$ python -q
>>> import numpy as np
>>> import numpy.linalg as la
>>> np.set_printoptions(suppress=True, linewidth=200)
>>> O, _ = la.qr(np.array([[-0.7, -2.0, 0.2, 1.8, -0.8, -2.4],
...     [1.1, -1.0, 1.6, -0.3, 0.0, -1.0],
...     [2.3, 0.3, -0.8, -0.4, -0.1, 0.5],
...     [-0.2, 2.0, 1.5, 0.2, 0.6, 0.1],
...     [1.5, -1.5, -0.1, -0.2, 0.7, -0.6],
...     [0.0, -0.1, 1.9, -0.7, 0.5, -1.1]]))
>>> K = 3 * O
>>> K.round(3)
array([[-0.689, -1.918,  0.264, -2.026,  0.278,  0.771],
       [ 1.083, -0.725,  1.72 ,  0.062,  1.208, -1.696],
       [ 2.265,  0.642, -0.671, -0.903,  0.95 ,  1.135],
       [-0.197,  1.772,  1.377, -1.676, -1.02 , -0.275],
       [ 1.477, -1.111,  0.075,  0.171, -2.349, -0.173],
       [ 0.   , -0.09 ,  1.902,  1.113,  0.035,  2.033]])
>>> x0 = np.array([-3, -3, -1, -2, 0, 2])
>>> h = np.maximum(K @ x0, 0)
>>> np.round(K.T @ h, 3)
array([ -9.066, -25.24 ,   3.876, -26.412,   3.668,  10.572])
>>> h.round(3)
array([13.152,  0.   ,  0.   ,  0.   ,  0.   ,  0.209])
>>> def softmax(z):
...     e = np.exp(z - z.max(axis=-1, keepdims=True))
...     return e / e.sum(axis=-1, keepdims=True)
... 
>>> np.round(softmax(K[1] + 4), 3)
array([0.217, 0.036, 0.41 , 0.078, 0.246, 0.013])
>>> S = K @ K.T / np.sqrt(6)
>>> np.round(softmax(S + np.triu(np.full(S.shape, -np.inf), 1)), 3)
array([[1.   , 0.   , 0.   , 0.   , 0.   , 0.   ],
       [0.025, 0.975, 0.   , 0.   , 0.   , 0.   ],
       [0.024, 0.024, 0.952, 0.   , 0.   , 0.   ],
       [0.024, 0.024, 0.024, 0.929, 0.   , 0.   ],
       [0.023, 0.023, 0.023, 0.023, 0.908, 0.   ],
       [0.023, 0.023, 0.023, 0.023, 0.023, 0.887]])
>>> softmax(S).round(6).argmax(axis=1)
array([0, 1, 2, 3, 4, 5])
>>> np.allclose(K, K.T)
False
>>> np.round(np.sort(np.abs(la.eigvals(K))), 3)
array([3., 3., 3., 3., 3., 3.])
>>> f = np.array([2, 0, 0, 1, 0, 2])
>>> out = K + np.outer(f, np.eye(6)[3])
>>> la.matrix_rank(la.inv(out) - la.inv(K), tol=1e-8)
np.int64(1)
>>> la.matrix_rank(out - K)
np.int64(1)
>>> W0 = np.loadtxt("sample14.csv", delimiter=",")
>>> W0.round(3)
array([[-2.425, -1.092,  0.349, -1.343],
       [ 1.732, -1.68 , -0.079, -1.781],
       [-0.346, -0.756, -2.838,  0.502],
       [ 0.   , -2.1  ,  0.903,  1.942]])
>>> rng = np.random.default_rng(3248)
>>> idx = rng.permutation(4)
>>> idx
array([1, 2, 0, 3])
>>> out = W0[idx][:, idx]
>>> out.round(3)
array([[-1.68 , -0.079,  1.732, -1.781],
       [-0.756, -2.838, -0.346,  0.502],
       [-1.092,  0.349, -2.425, -1.343],
       [-2.1  ,  0.903,  0.   ,  1.942]])
>>> round(la.det(out), 3), round(float(la.det(W0[idx])), 3)
(np.float64(-81.0), -81.0)
>>> round(np.trace(out), 3)
np.float64(-5.001)
>>> x0 = np.array([2, 1, 2, 0])
>>> y = out @ x0
>>> y.round(3)
array([ 0.025, -5.044, -6.685, -3.298])
>>> np.round(la.solve(out, y), 3) + 0
array([2., 1., 2., 0.])
>>> np.round(la.solve(out.T, out[3]), 3) + 0
array([0., 0., 0., 1.])
>>> np.round(la.solve(out, y + out[:, 3]), 3)
array([2., 1., 2., 1.])
>>> np.round(np.poly(W0), 3) + 0
array([  1.   ,   5.001,   0.   , -45.011, -81.   ])
>>> np.round(np.kron(np.eye(2, dtype=int), W0), 3)
array([[-2.425, -1.092,  0.349, -1.343, -0.   , -0.   ,  0.   , -0.   ],
       [ 1.732, -1.68 , -0.079, -1.781,  0.   , -0.   , -0.   , -0.   ],
       [-0.346, -0.756, -2.838,  0.502, -0.   , -0.   , -0.   ,  0.   ],
       [ 0.   , -2.1  ,  0.903,  1.942,  0.   , -0.   ,  0.   ,  0.   ],
       [-0.   , -0.   ,  0.   , -0.   , -2.425, -1.092,  0.349, -1.343],
       [ 0.   , -0.   , -0.   , -0.   ,  1.732, -1.68 , -0.079, -1.781],
       [-0.   , -0.   , -0.   ,  0.   , -0.346, -0.756, -2.838,  0.502],
       [ 0.   , -0.   ,  0.   ,  0.   ,  0.   , -2.1  ,  0.903,  1.942]])
>>> round(la.det(W0[::-1]), 3)
np.float64(-81.0)
>>> round(la.eigvals(W0).sum().real, 3)
np.float64(-5.001)
>>> round(float(la.det(W0.T)), 3)
-81.0
>>> P = np.triu(np.array([[0, -2, -2, 0], [-1, 0, 2, 2], [2, -2, -1, -1], [2, 1, 0, -2]]), 1) + np.eye(4)
>>> out = P @ W0 @ la.inv(P)
>>> round(float(la.det(out)), 3)
-81.0
>>> J = np.load("m.npy")
>>> J
array([[ 1, -2,  4],
       [ 1, -1,  1],
       [ 1,  0,  0],
       [ 1,  1,  1],
       [ 1,  2,  4],
       [ 1,  3,  9],
       [ 1,  4, 16]])
>>> out = np.c_[J[:, :1] @ np.array([[3]]), np.array([0, 2, 2, 1, 1, 2, 0])]
>>> out
array([[3, 0],
       [3, 2],
       [3, 2],
       [3, 1],
       [3, 1],
       [3, 2],
       [3, 0]])
>>> la.matrix_rank(out)
np.int64(2)
>>> x0 = np.array([-8, -2, 5])
>>> h = np.maximum(J @ x0, 0)
>>> np.flatnonzero(h > 1e-9)
array([0, 4, 5, 6])
>>> np.round(np.tanh(J @ x0), 3)
array([ 1.   , -0.762, -1.   , -1.   ,  1.   ,  1.   ,  1.   ])
>>> J * (h > 1e-9)[:, None]
array([[ 1, -2,  4],
       [ 0,  0,  0],
       [ 0,  0,  0],
       [ 0,  0,  0],
       [ 1,  2,  4],
       [ 1,  3,  9],
       [ 1,  4, 16]])
>>> np.maximum(J @ x0, 0) - np.maximum(-J @ x0, 0)
array([16, -1, -8, -5,  8, 31, 64])
>>> gram = J.T @ J
>>> np.round(la.eigvalsh(gram)[::-1], 3)
array([397.318,  12.317,   3.364])
>>> np.diag(gram)
array([  7,  35, 371])
>>> la.matrix_rank(gram)
np.int64(3)
>>> gram
array([[  7,   7,  35],
       [  7,  35,  91],
       [ 35,  91, 371]])
>>> np.allclose(gram, gram.T)
True
>>> idx = rng.permutation(3)
>>> out = J[:, idx] * rng.choice([-1, 1], 3)
>>> out
array([[  1,  -2,  -4],
       [  1,  -1,  -1],
       [  1,   0,   0],
       [  1,   1,  -1],
       [  1,   2,  -4],
       [  1,   3,  -9],
       [  1,   4, -16]])
>>> U, _, vt = la.svd(J.T @ out)
>>> np.round(la.lstsq(J, out)[0], 3) + 0
array([[ 1.,  0.,  0.],
       [ 0.,  1.,  0.],
       [ 0.,  0., -1.]])
>>> data = np.load("run10.npy")
>>> data
array([[ 5.,  3.,  5.,  0.,  0.],
       [ 4.,  5.,  4.,  5.,  0.],
       [ 4.,  5.,  0.,  4.,  0.],
       [ 0.,  4.,  2.,  2.,  0.],
       [ 0.,  0.,  0.,  0., -1.]])
>>> out = la.inv(data)
>>> np.round(la.inv(out), 3) + 0
array([[ 5.,  3.,  5.,  0.,  0.],
       [ 4.,  5.,  4.,  5.,  0.],
       [ 4.,  5.,  0.,  4.,  0.],
       [ 0.,  4.,  2.,  2.,  0.],
       [ 0.,  0.,  0.,  0., -1.]])
>>> round(la.det(data) * la.det(out), 3)
np.float64(1.0)
>>> (np.abs(out) > 1e-9).astype(int)
array([[1, 1, 1, 1, 0],
       [1, 1, 1, 1, 0],
       [1, 1, 1, 1, 0],
       [1, 1, 1, 1, 0],
       [0, 0, 0, 0, 1]])
>>> np.allclose(out, data.T)
False
>>> np.round(la.det(data) * out, 3)
array([[ -34.,    6.,  -44.,   73.,   -0.],
       [ -24.,   80.,  -50., -100.,   -0.],
       [ -16.,  -54.,   74.,  -13.,    0.],
       [  64., -106.,   26.,   52.,   -0.],
       [   0.,    0.,    0.,    0.,  322.]])
>>> data - data[0]
array([[ 0.,  0.,  0.,  0.,  0.],
       [-1.,  2., -1.,  5.,  0.],
       [-1.,  2., -5.,  4.,  0.],
       [-5.,  1., -3.,  2.,  0.],
       [-5., -3., -5.,  0., -1.]])
>>> np.round(la.svd(data, compute_uv=False), 3)
array([13.65 ,  4.965,  2.886,  1.646,  1.   ])
>>> data.sum(axis=1)
array([13., 18., 13.,  8., -1.])
>>> np.diff(data, axis=0)
array([[-1.,  2., -1.,  5.,  0.],
       [ 0.,  0., -4., -1.,  0.],
       [-4., -1.,  2., -2.,  0.],
       [ 0., -4., -2., -2., -1.]])
>>> np.unravel_index(np.abs(data).argmax(), data.shape)
(np.int64(0), np.int64(0))
>>> data.sum(axis=0)
array([13., 17., 11., 11., -1.])
>>> np.count_nonzero(data)
np.int64(14)
>>> np.abs(data).max()
np.float64(5.0)
>>> F = np.load("x.npy")
>>> F
array([[ 1, -2,  4, -8],
       [ 1, -1,  1, -1],
       [ 1,  0,  0,  0]])
>>> round(float(la.norm(F, "nuc")), 3)
11.338
>>> np.round(la.norm(F, 1), 3), round(la.norm(F, np.inf), 3)
(np.float64(9.0), np.float64(15.0))
>>> out = F / la.norm(F, axis=1, keepdims=True)
>>> gram = out @ out.T
>>> (np.abs(gram) > 0.9).astype(int)
array([[1, 0, 0],
       [0, 1, 0],
       [0, 0, 1]])
>>> (gram - 2 * np.eye(3)).round(6).argmax(axis=1)
array([1, 0, 1])
>>> out = F + rng.integers(-2, 3, (3, 1)) @ rng.integers(-2, 3, (1, 4))
>>> out
array([[-1,  2,  4, -6],
       [-1,  3,  1,  1],
       [-1,  4,  0,  2]])
>>> la.matrix_rank(out - F, tol=1e-8)
np.int64(1)
>>> np.abs(out - F).sum(axis=1)
array([8, 8, 8])
>>> blk = np.stack([out, 3 * out, out[::-1]])
>>> np.einsum("bij,cij->bc", blk, blk)
array([[ 90, 270,   6],
       [270, 810,  18],
       [  6,  18,  90]])
>>> (blk @ out.T).shape
(3, 3, 3)
>>> blk.shape
(3, 3, 4)
>>> blk.sum(axis=0)
array([[ -5,  12,  16, -22],
       [ -5,  15,   5,   5],
       [ -5,  18,   4,   2]])
>>> np.round(la.norm(blk, axis=(1, 2)), 3)
array([ 9.487, 28.46 ,  9.487])
>>> la.matrix_rank(blk.reshape(3, -1))
np.int64(2)
>>> W1 = np.array([[2, 0, 2, 2, 2, 2],
...     [0, 1, 1, 0, 2, 1],
...     [1, 0, 2, 0, 2, 0],
...     [2, 1, 2, 1, 0, 2]])
>>> coef = np.array([1, 2, 1, 0, 3, 0])
>>> act = np.maximum(F @ W1 + coef, 0)
>>> np.round((act > 0).mean(axis=0), 3)
array([0.667, 0.333, 0.667, 0.667, 1.   , 0.333])
>>> act
array([[0, 0, 0, 0, 9, 0],
       [2, 0, 2, 1, 5, 0],
       [3, 2, 3, 2, 5, 2]])
>>> W2 = np.array([[1, 0, 2], [0, 1, 2], [0, 2, 0], [1, 2, 1], [1, 2, 2], [0, 2, 1]])
>>> act @ W2
array([[ 9, 18, 18],
       [ 8, 16, 15],
       [10, 26, 24]])
>>> W1 @ W2
array([[ 6, 16, 12],
       [ 2,  9,  7],
       [ 3,  8,  6],
       [ 3, 11,  9]])
